$ python -q
>>> import numpy as np
>>> import numpy.linalg as la
>>> np.set_printoptions(suppress=True, linewidth=100)
>>> E = np.load("test8.npy")
>>> E
array([[ 4.,  3., -1.,  0.,  1., -1.],
       [ 3., 12., -3.,  0.,  3., -3.],
       [-1., -3.,  4.,  0., -1.,  1.],
       [ 0.,  0.,  0.,  3.,  0.,  0.],
       [ 1.,  3., -1.,  0.,  4., -1.],
       [-1., -3.,  1.,  0., -1.,  4.]])
>>> w, evecs = la.eigh(E)
>>> np.round(la.eigvalsh(E + -1 * np.eye(6)), 2)
array([ 2.,  2.,  2.,  2.,  2., 15.])
>>> np.round(la.svd(E, compute_uv=False), 2)
array([16.,  3.,  3.,  3.,  3.,  3.])
>>> np.round(evecs @ np.diag(w) @ evecs.T, 2) + 0
array([[ 4.,  3., -1.,  0.,  1., -1.],
       [ 3., 12., -3.,  0.,  3., -3.],
       [-1., -3.,  4.,  0., -1.,  1.],
       [ 0.,  0.,  0.,  3.,  0.,  0.],
       [ 1.,  3., -1.,  0.,  4., -1.],
       [-1., -3.,  1.,  0., -1.,  4.]])
>>> np.round(evecs.T @ E @ evecs, 2) + 0
array([[ 3.,  0.,  0.,  0.,  0.,  0.],
       [ 0.,  3.,  0.,  0.,  0.,  0.],
       [ 0.,  0.,  3.,  0.,  0.,  0.],
       [ 0.,  0.,  0.,  3.,  0.,  0.],
       [ 0.,  0.,  0.,  0.,  3.,  0.],
       [ 0.,  0.,  0.,  0.,  0., 16.]])
>>> np.round(evecs.T @ evecs, 2) + 0
array([[1., 0., 0., 0., 0., 0.],
       [0., 1., 0., 0., 0., 0.],
       [0., 0., 1., 0., 0., 0.],
       [0., 0., 0., 1., 0., 0.],
       [0., 0., 0., 0., 1., 0.],
       [0., 0., 0., 0., 0., 1.]])
>>> np.unique(w.round(6) + 0, return_counts=True)[1]
array([5, 1])
>>> vec = np.array([-1, -2, 3, -6, 4, 4])
>>> target = E @ vec
>>> beta, lr = np.zeros(6), 1 / la.norm(E, 2) ** 2
>>> for i in range(50):
...     beta -= lr * E.T @ (E @ beta - target)
...     if i % 10 == 0: print(i, round(la.norm(E @ beta - target), 2))
... 
0 24.95
10 17.44
20 12.2
30 8.53
40 5.96
>>> beta.round(2)
array([-0.96, -2.05,  2.63, -5.  ,  3.2 ,  3.46])
>>> round(float(la.cond(E)), 2)
5.33
>>> np.round(la.norm(E, axis=0), 2)
array([ 5.29, 13.42,  5.29,  3.  ,  5.29,  5.29])
>>> round(la.norm(E, "nuc"), 2)
np.float64(31.0)
>>> np.round(la.norm(E[2] - E[0]), 2)
np.float64(9.7)
>>> round(float(la.norm(E[2], 1)), 2), round(float(la.norm(E[2], np.inf)), 2)
(10.0, 4.0)
>>> round(la.norm(E) ** 2 / la.norm(E, 2) ** 2, 2)
np.float64(1.18)
>>> w, evecs = la.eigh(E)
>>> vec = np.array([-1, 2, 1, -1, 2, 1])
>>> np.round(la.eigvalsh(E[1:, 1:]), 2)
array([ 3.,  3.,  3.,  3., 15.])
>>> np.round(evecs * np.maximum(w, 0) @ evecs.T, 2) + 0
array([[ 4.,  3., -1.,  0.,  1., -1.],
       [ 3., 12., -3.,  0.,  3., -3.],
       [-1., -3.,  4.,  0., -1.,  1.],
       [ 0.,  0.,  0.,  3.,  0.,  0.],
       [ 1.,  3., -1.,  0.,  4., -1.],
       [-1., -3.,  1.,  0., -1.,  4.]])
>>> vec @ E @ vec
np.float64(61.0)
>>> np.round(evecs * np.sqrt(w) @ evecs.T, 2) + 0
array([[ 1.91,  0.52, -0.17,  0.  ,  0.17, -0.17],
       [ 0.52,  3.3 , -0.52,  0.  ,  0.52, -0.52],
       [-0.17, -0.52,  1.91,  0.  , -0.17,  0.17],
       [ 0.  ,  0.  ,  0.  ,  1.73,  0.  ,  0.  ],
       [ 0.17,  0.52, -0.17,  0.  ,  1.91, -0.17],
       [-0.17, -0.52,  0.17,  0.  , -0.17,  1.91]])
>>> np.abs(E).sum(axis=1).max(), round(float(np.abs(w).max()), 2)
(np.float64(24.0), 16.0)
>>> L = la.cholesky(E)
>>> np.round(L @ L.T, 2)
array([[ 4.,  3., -1.,  0.,  1., -1.],
       [ 3., 12., -3.,  0.,  3., -3.],
       [-1., -3.,  4.,  0., -1.,  1.],
       [ 0.,  0.,  0.,  3.,  0.,  0.],
       [ 1.,  3., -1.,  0.,  4., -1.],
       [-1., -3.,  1.,  0., -1.,  4.]])
>>> np.round(np.diag(L) ** 2, 2)
array([4.  , 9.75, 3.23, 3.  , 3.21, 3.2 ])
>>> feats = np.load("data.npy")
>>> feats
array([[ 4., -2.,  2.,  2.],
       [-2.,  7., -4., -4.],
       [ 2., -4.,  7.,  4.],
       [ 2., -4.,  4.,  7.]])
>>> other = np.array([[3, 0, 0], [3, -3, -1]])
>>> W2 = np.kron(other, feats)
>>> W2.shape
(8, 12)
>>> data = np.load("out8.npy")
>>> data
array([[ 1.25, -0.24, -0.1 ,  0.35],
       [-0.24,  1.61, -0.37, -0.21],
       [-0.1 , -0.37,  1.63, -0.29],
       [ 0.35, -0.21, -0.29,  1.52]])
>>> # symmetric, so the eigenvalues are real
>>> other = data / np.sqrt((data ** 2).mean(axis=1, keepdims=True))
>>> np.round(la.norm(other, axis=1), 2)
array([2., 2., 2., 2.])
>>> other[0].round(2)
array([ 1.89, -0.36, -0.15,  0.53])
>>> la.matrix_rank(data - data.mean(axis=1, keepdims=True))
np.int64(3)
>>> la.matrix_rank(other) == la.matrix_rank(data)
np.True_
